$ ipython --no-banner

In [1]: import numpy as np

In [2]: np.set_printoptions(suppress=True, linewidth=100)

In [3]: tidy = lambda a: np.round(a, 3) + 0

In [4]: E = np.array([[-9.0, -3.0, 0.0, 0.0, 0.0],
   ...:     [-3.0, -2.0, -3.0, 0.0, 0.0],
   ...:     [0.0, -3.0, 5.0, -3.0, 0.0],
   ...:     [0.0, 0.0, -3.0, 3.0, -3.0],
   ...:     [0.0, 0.0, 0.0, -3.0, 1.0]])

In [5]: w, vecs = np.linalg.eigh(E)

In [6]: print(tidy(w.sum()), np.trace(E))
-2.0 -2.0

In [7]: f = np.array([-4, -2, -5, 2, 0])

In [8]: Y = E + np.outer(f, np.eye(5)[4])

In [9]: print(np.linalg.matrix_rank(np.linalg.inv(Y) - np.linalg.inv(E), tol=1e-8))
1

In [10]: O, R = np.linalg.qr(E)

In [11]: print(tidy(abs(R[0, 0])), tidy(np.linalg.norm(E[:, 0])))
9.487 9.487

In [12]: M = np.loadtxt("test11.csv", delimiter=",")

In [13]: print(tidy(M))
[[  5.216  14.038  -0.621   1.418   1.945  -1.196  -0.556]
 [ -8.213   3.92   -0.384   5.576  11.436   7.749  -1.892]
 [  6.978  -1.329   2.861  -5.443   3.516   7.762 -10.767]
 [-12.153   3.687   6.639 -12.412  -4.303  -1.161  -1.507]]

In [14]: print(tidy(np.linalg.svd(M, compute_uv=False)))
[20.   18.   16.2  14.58]

In [15]: print(tidy(np.linalg.norm(M)))
34.627

In [16]: print(tidy(np.abs(M).max()))
14.038

In [17]: print(tidy(M.sum(axis=1)))
[ 20.244  18.192   3.577 -21.21 ]

In [18]: A = np.load("run18.npy")

In [19]: print(A)
[[ -7.   4.  -1.  -3.]
 [ -4.   1.  -4.   0.]
 [ 10.  -4.   4.   3.]
 [ 16. -10.  -2.   9.]]

In [20]: Y = A / np.sqrt((A ** 2).mean(axis=1, keepdims=True))

In [21]: print(np.linalg.matrix_rank(A - A.mean(axis=1, keepdims=True)))
3

In [22]: r = np.linalg.matrix_rank(A)

In [23]: print(r)
3

In [24]: N = np.linalg.svd(A)[2][r:].T

In [25]: print(np.allclose(A @ N, 0))
True

In [26]: print(tidy(A @ N))
[[0.]
 [0.]
 [0.]
 [0.]]

In [27]: print(np.linalg.matrix_rank(A.T @ A), np.linalg.matrix_rank(A @ A.T))
3 3

In [28]: print(np.argsort(-np.linalg.norm(A, axis=0).round(6), kind="stable")[:3])
[0 1 3]

In [29]: print(np.linalg.matrix_rank(A, rtol=0.1))
2

In [30]: print([round(float(x), 3) for x in np.linalg.svd(A, compute_uv=False)[:3]])
[25.392, 6.713, 0.409]

In [31]: rng = np.random.default_rng(853460)

In [32]: mat = np.triu(rng.random((5, 5)) < 0.5, 1).astype(int)

In [33]: mat = mat + mat.T

In [34]: print(mat)
[[0 1 1 0 1]
 [1 0 0 1 1]
 [1 0 0 1 1]
 [0 1 1 0 0]
 [1 1 1 0 0]]

In [35]: # equal to its transpose

In [36]: print(mat.sum(axis=0))
[3 3 3 2 3]

In [37]: print(np.argwhere(np.triu(mat)))
[[0 1]
 [0 2]
 [0 4]
 [1 3]
 [1 4]
 [2 3]
 [2 4]]

In [38]: Lm = np.diag(mat.sum(axis=1)) - mat

In [39]: print(Lm)
[[ 3 -1 -1  0 -1]
 [-1  3  0 -1 -1]
 [-1  0  3 -1 -1]
 [ 0 -1 -1  2  0]
 [-1 -1 -1  0  3]]

In [40]: print(Lm @ np.ones(5))
[0. 0. 0. 0. 0.]

In [41]: data = np.loadtxt("mat.csv", delimiter=",")

In [42]: print(data)
[[ 0.9 -2.1  0.7  1.4  0.7 -0.5  1.4  0.4  0.1  1.  -1.2]
 [-0.1  1.  -0.7 -0.5  0.8  1.3  0.5 -2.   0.   1.   2.6]
 [ 0.9  1.6  0.1  0.2 -0.5  0.8 -0.3 -0.8 -0.8 -0.1  0.7]
 [ 0.3  0.6 -1.8  0.5 -0.1  1.7  1.9  0.5  1.4 -1.8 -0.4]
 [ 0.3 -0.2 -2.7  0.4 -0.8  0.  -1.6 -0.4 -0.1 -0.7  0.6]
 [ 0.2 -0.1 -1.3  0.5  1.3 -1.2 -0.4  0.4  1.3  0.7  0.6]
 [-1.6 -1.5  1.7 -0.2 -1.2  0.2  0.4  0.  -1.1  0.7 -0.7]
 [-1.   1.2  1.5 -1.5 -1.4 -1.2 -0.2 -1.1  1.6  0.   1. ]
 [ 0.2  1.3  0.9  1.4  2.7 -0.3 -1.8 -0.2 -0.7 -0.1  0.7]
 [-1.2 -0.2  0.  -0.1  1.8 -0.3  1.9  1.4 -0.2  0.2 -0.8]
 [ 0.6 -0.7 -1.4 -1.1  0.9 -0.7  2.6  1.1  1.4 -0.7  0.6]]

In [43]: G = data.T @ data

In [44]: print(np.allclose(G, G.T))
True

In [45]: print(np.trace(G), (data ** 2).sum())
141.17 141.17

In [46]: print(tidy(np.linalg.eigvalsh(G)[::-1]))
[37.43  32.243 23.167 17.325 12.345  8.933  5.522  2.641  1.035  0.399  0.132]

In [47]: print(np.linalg.matrix_rank(G))
11

In [48]: labels = rng.permutation(11)

In [49]: Y = data[:, labels] * rng.choice([-1, 1], 11)

In [50]: print(Y)
[[ 0.4 -0.1 -1.4 -1.2 -0.9 -1.   0.7  0.7  1.4  0.5  2.1]
 [-2.  -0.  -0.5  2.6  0.1 -1.  -0.7  0.8 -0.5 -1.3 -1. ]
 [-0.8  0.8  0.3  0.7 -0.9  0.1  0.1 -0.5  0.2 -0.8 -1.6]
 [ 0.5 -1.4 -1.9 -0.4 -0.3  1.8 -1.8 -0.1  0.5 -1.7 -0.6]
 [-0.4  0.1  1.6  0.6 -0.3  0.7 -2.7 -0.8  0.4 -0.   0.2]
 [ 0.4 -1.3  0.4  0.6 -0.2 -0.7 -1.3  1.3  0.5  1.2  0.1]
 [ 0.   1.1 -0.4 -0.7  1.6 -0.7  1.7 -1.2 -0.2 -0.2  1.5]
 [-1.1 -1.6  0.2  1.   1.  -0.   1.5 -1.4 -1.5  1.2 -1.2]
 [-0.2  0.7  1.8  0.7 -0.2  0.1  0.9  2.7  1.4  0.3 -1.3]
 [ 1.4  0.2 -1.9 -0.8  1.2 -0.2  0.   1.8 -0.1  0.3  0.2]
 [ 1.1 -1.4 -2.6  0.6 -0.6  0.7 -1.4  0.9 -1.1  0.7  0.7]]

In [51]: Uu, _, Vt = np.linalg.svd(data.T @ Y)

In [52]: print(labels)
[ 7  8  6 10  0  9  2  4  3  5  1]

In [53]: print(tidy(np.linalg.lstsq(data, Y)[0]))
[[ 0.  0.  0.  0. -1.  0.  0.  0.  0.  0.  0.]
 [ 0.  0.  0.  0.  0.  0.  0.  0.  0.  0. -1.]
 [ 0.  0.  0.  0.  0.  0.  1.  0.  0.  0.  0.]
 [ 0.  0.  0.  0.  0.  0.  0.  0.  1.  0.  0.]
 [ 0.  0.  0.  0.  0.  0.  0.  1.  0.  0.  0.]
 [ 0.  0.  0.  0.  0.  0.  0.  0.  0. -1.  0.]
 [ 0.  0. -1.  0.  0.  0.  0.  0.  0.  0.  0.]
 [ 1.  0.  0.  0.  0.  0.  0.  0.  0.  0.  0.]
 [ 0. -1.  0.  0.  0.  0.  0.  0.  0.  0.  0.]
 [ 0.  0.  0.  0.  0. -1.  0.  0.  0.  0.  0.]
 [ 0.  0.  0.  1.  0.  0.  0.  0.  0.  0.  0.]]

In [54]: x0 = np.array([-2, -1, 0, -1, -3, -5, 0, 1, 0, 0, 2])

In [55]: h1 = np.maximum(Y @ x0, 0)

In [56]: print(tidy(np.tanh(Y @ x0)))
[ 1.     1.    -0.885 -1.    -0.994  1.     0.1   -0.999 -0.664 -0.989 -0.664]

In [57]: print(tidy(np.maximum(Y @ (3 * x0), 0)))
[39.3 14.7  0.   0.   0.  16.5  0.3  0.   0.   0.   0. ]

In [58]: print(Y * (h1 > 1e-9)[:, None])
[[ 0.4 -0.1 -1.4 -1.2 -0.9 -1.   0.7  0.7  1.4  0.5  2.1]
 [-2.  -0.  -0.5  2.6  0.1 -1.  -0.7  0.8 -0.5 -1.3 -1. ]
 [-0.   0.   0.   0.  -0.   0.   0.  -0.   0.  -0.  -0. ]
 [ 0.  -0.  -0.  -0.  -0.   0.  -0.  -0.   0.  -0.  -0. ]
 [-0.   0.   0.   0.  -0.   0.  -0.  -0.   0.  -0.   0. ]
 [ 0.4 -1.3  0.4  0.6 -0.2 -0.7 -1.3  1.3  0.5  1.2  0.1]
 [ 0.   1.1 -0.4 -0.7  1.6 -0.7  1.7 -1.2 -0.2 -0.2  1.5]
 [-0.  -0.   0.   0.   0.  -0.   0.  -0.  -0.   0.  -0. ]
 [-0.   0.   0.   0.  -0.   0.   0.   0.   0.   0.  -0. ]
 [ 0.   0.  -0.  -0.   0.  -0.   0.   0.  -0.   0.   0. ]
 [ 0.  -0.  -0.   0.  -0.   0.  -0.   0.  -0.   0.   0. ]]

In [59]: print(tidy(h1))
[13.1  4.9  0.   0.   0.   5.5  0.1  0.   0.   0.   0. ]

In [60]: K = np.load("block1.npy")

In [61]: print(K)
[[ 16 -16   8  -8]
 [-12  -6  -6  -3]
 [ 24 -24   0   0]
 [-18  -9   0   0]]

In [62]: f = np.array([9, -3])

In [63]: print(np.polyval(f, K[2]))
[ 213 -219   -3   -3]

In [64]: print(np.convolve(K[2], f))
[ 216 -288   72    0    0]

In [65]: print(np.array([np.convolve(row, f, "same") for row in K]))
[[ 144 -192  120  -96]
 [-108  -18  -36   -9]
 [ 216 -288   72    0]
 [-162  -27   27    0]]

In [66]: arr = np.loadtxt("data.csv", delimiter=",")

In [67]: print(arr)
[[-4.  0.  0.  0.  0.  0.  0.  0.  0.  0.  0.  0.  0.]
 [ 2. -4.  0.  0.  0.  0.  0.  0.  0.  0.  0.  0.  0.]
 [-1.  2.  1.  0.  0.  0.  0.  0.  0.  0.  0.  0.  0.]
 [ 0.  4.  2.  1.  0.  0.  0.  0.  0.  0.  0.  0.  0.]
 [-1. -3.  2.  2.  3.  0.  0.  0.  0.  0.  0.  0.  0.]
 [ 2.  3.  1. -3.  3. -5.  0.  0.  0.  0.  0.  0.  0.]
 [-3. -5. -4.  5. -3. -3. -5.  0.  0.  0.  0.  0.  0.]
 [-3.  0. -5. -5. -4. -3.  5. -5.  0.  0.  0.  0.  0.]
 [-5.  1. -4. -5. -4.  2. -2. -4.  4.  0.  0.  0.  0.]
 [ 5. -3.  2. -3.  4.  5. -4.  0.  1.  3.  0.  0.  0.]
 [ 5.  3. -2. -1.  2.  2.  5.  1.  1. -2.  2.  0.  0.]
 [-4. -3.  0.  0.  1. -5. -5.  4.  3.  2.  1. -2.  0.]
 [ 3.  0.  3.  3.  0. -5.  2. -2.  5.  3. -1. -5. -5.]]

In [68]: labels = rng.permutation(13)

In [69]: print(labels)
[ 4 11  5  7  6 10  3  2  9  8  0  1 12]

In [70]: Y = arr[labels][:, labels]

In [71]: print(np.trace(Y))
-16.0

In [72]: print(np.allclose(Y, arr))
False

In [73]: print(tidy(np.sort(np.abs(np.linalg.eigvals(Y)))))
[1. 1. 2. 2. 3. 3. 4. 4. 4. 5. 5. 5. 5.]

In [74]: print(tidy(np.linalg.norm(arr, axis=0)))
[12.    10.344  9.165 10.392  8.944 11.225 11.136  7.874  7.211  5.099  2.449  5.385  5.   ]

In [75]: print(tidy(np.linalg.norm(arr, 1)), tidy(np.linalg.norm(arr, np.inf)))
38.0 37.0

In [76]: print(tidy(np.linalg.norm(arr) ** 2 / np.linalg.norm(arr, 2) ** 2))
3.664

In [77]: print(arr[8] @ arr[1])
-14.0

In [78]: x0 = np.array([2, -2, 0, -1, -2, 1, 0, -2, -2, 2, 2, -1, -1])

In [79]: h1 = np.maximum(arr @ x0, 0)

In [80]: print(np.flatnonzero(h1 > 1e-9))
[ 1  6  7  8  9 12]

In [81]: print(np.maximum(arr @ x0, 0) - np.maximum(-arr @ x0, 0))
[ -8.  12.  -6.  -9.  -4. -10.   2.  14.   3.  20.  -1. -15.   6.]

In [82]: print(np.maximum(arr @ (3 * x0), 0))
[ 0. 36.  0.  0.  0.  0.  6. 42.  9. 60.  0.  0. 18.]

In [83]: print(arr.T @ h1)
[  79. -115.  -32. -117.    6.   28.  -14.  -94.   62.   78.   -6.  -30.  -30.]

In [84]: print(tidy(np.tanh(arr @ x0)))
[-1.     1.    -1.    -1.    -0.999 -1.     0.964  1.     0.995  1.    -0.762 -1.     1.   ]

In [85]: Y = arr / np.sqrt((arr ** 2).mean(axis=1, keepdims=True))

In [86]: print(np.linalg.matrix_rank(arr - arr.mean(axis=1, keepdims=True)))
12

In [87]: print(tidy(np.linalg.norm(Y, axis=1)))
[3.606 3.606 3.606 3.606 3.606 3.606 3.606 3.606 3.606 3.606 3.606 3.606 3.606]

In [88]: print(tidy(Y[10]))
[ 1.991  1.194 -0.796 -0.398  0.796  0.796  1.991  0.398  0.398 -0.796  0.796  0.     0.   ]
